$ python -q
>>> import numpy as np
>>> np.set_printoptions(suppress=True, linewidth=140)
>>> mat = np.cumsum(np.array([[1, 1, 1],
...     [2, 0, 2],
...     [1, 1, 2],
...     [2, 2, 0],
...     [0, 2, 1],
...     [1, 2, 2],
...     [1, 0, 2],
...     [0, 1, 1],
...     [0, 0, 1],
...     [0, 2, 2],
...     [1, 2, 1],
...     [0, 1, 2],
...     [2, 2, 1],
...     [1, 2, 0],
...     [1, 2, 2],
...     [2, 2, 1],
...     [1, 2, 2],
...     [1, 0, 2],
...     [0, 1, 1],
...     [1, 2, 0],
...     [0, 1, 2],
...     [0, 2, 2],
...     [0, 0, 1],
...     [2, 2, 0],
...     [0, 0, 1],
...     [2, 1, 1],
...     [2, 0, 2],
...     [0, 2, 0],
...     [1, 2, 1],
...     [0, 0, 2]]), axis=0)
>>> print(mat)
[[ 1  1  1]
 [ 3  1  3]
 [ 4  2  5]
 [ 6  4  5]
 [ 6  6  6]
 [ 7  8  8]
 [ 8  8 10]
 [ 8  9 11]
 [ 8  9 12]
 [ 8 11 14]
 [ 9 13 15]
 [ 9 14 17]
 [11 16 18]
 [12 18 18]
 [13 20 20]
 [15 22 21]
 [16 24 23]
 [17 24 25]
 [17 25 26]
 [18 27 26]
 [18 28 28]
 [18 30 30]
 [18 30 31]
 [20 32 31]
 [20 32 32]
 [22 33 33]
 [24 33 35]
 [24 35 35]
 [25 37 36]
 [25 37 38]]
>>> Xs = mat - mat.mean(axis=0)
>>> V = np.linalg.svd(Xs)[2][:1]
>>> out = Xs - Xs @ V.T @ V
>>> print(np.round(np.cov(Xs @ V.T, rowvar=False), 3))
310.924
>>> print(np.round((Xs @ V.T).std(axis=0), 3))
[17.337]
>>> np.round(np.diag(V.T @ V), 3)
array([0.157, 0.444, 0.399])
>>> print(np.linalg.norm(out, axis=1).round(6).argmax())
11
>>> Xs = mat - mat.mean(axis=0)
>>> left, sig, VT = np.linalg.svd(Xs, full_matrices=False)
>>> np.linalg.matrix_rank(Xs)
np.int64(3)
>>> sig.round(3)
array([94.957,  5.208,  4.369])
>>> out = np.array([[-2, -3, -1, 0, 1],
...     [-3, 3, -3, 2, -3],
...     [1, 1, -2, 0, -1],
...     [-2, 1, 1, -2, 0],
...     [3, 0, -1, 2, 0]])
>>> Z = np.array([[1]])
>>> W0 = np.block([[out, np.array([[-3], [-4], [-2], [0], [-5]])], [np.zeros((1, 5)), Z]])
>>> W0
array([[-2., -3., -1.,  0.,  1., -3.],
       [-3.,  3., -3.,  2., -3., -4.],
       [ 1.,  1., -2.,  0., -1., -2.],
       [-2.,  1.,  1., -2.,  0.,  0.],
       [ 3.,  0., -1.,  2.,  0., -5.],
       [ 0.,  0.,  0.,  0.,  0.,  1.]])
>>> out = np.array([[3, 1, 3], [2, 1, 1], [1, 1, 2], [1, 3, 3], [1, 3, 2], [3, 3, 2]])
>>> W0 @ out
array([[-21., -12., -15.],
       [-19., -18., -20.],
       [ -4.,  -9.,  -6.],
       [ -5.,  -6.,  -9.],
       [ -5.,  -7.,   3.],
       [  3.,   3.,   2.]])
>>> np.einsum("ij,ij->i", W0, W0)
array([24., 56., 11., 10., 39.,  1.])
>>> np.einsum("ik,kj->ij", W0, out)
array([[-21., -12., -15.],
       [-19., -18., -20.],
       [ -4.,  -9.,  -6.],
       [ -5.,  -6.,  -9.],
       [ -5.,  -7.,   3.],
       [  3.,   3.,   2.]])
>>> J = np.load("a.npy")
>>> J
array([[-2, -1, -1],
       [ 2, -1,  2],
       [ 0,  2, -1]])
>>> rank = np.linalg.matrix_rank(J)
>>> rank
np.int64(2)
>>> null = np.linalg.svd(J)[2][rank:].T
>>> print(null.shape)
(3, 1)
>>> [int(np.linalg.matrix_rank(np.delete(J, i, axis=0))) for i in range(3)]
[2, 2, 2]
>>> [int(np.linalg.matrix_rank(J[:i])) for i in range(1, len(J) + 1)]
[1, 2, 2]
>>> [int(np.linalg.matrix_rank(J[:, :j + 1])) for j in range(3)]
[1, 2, 2]
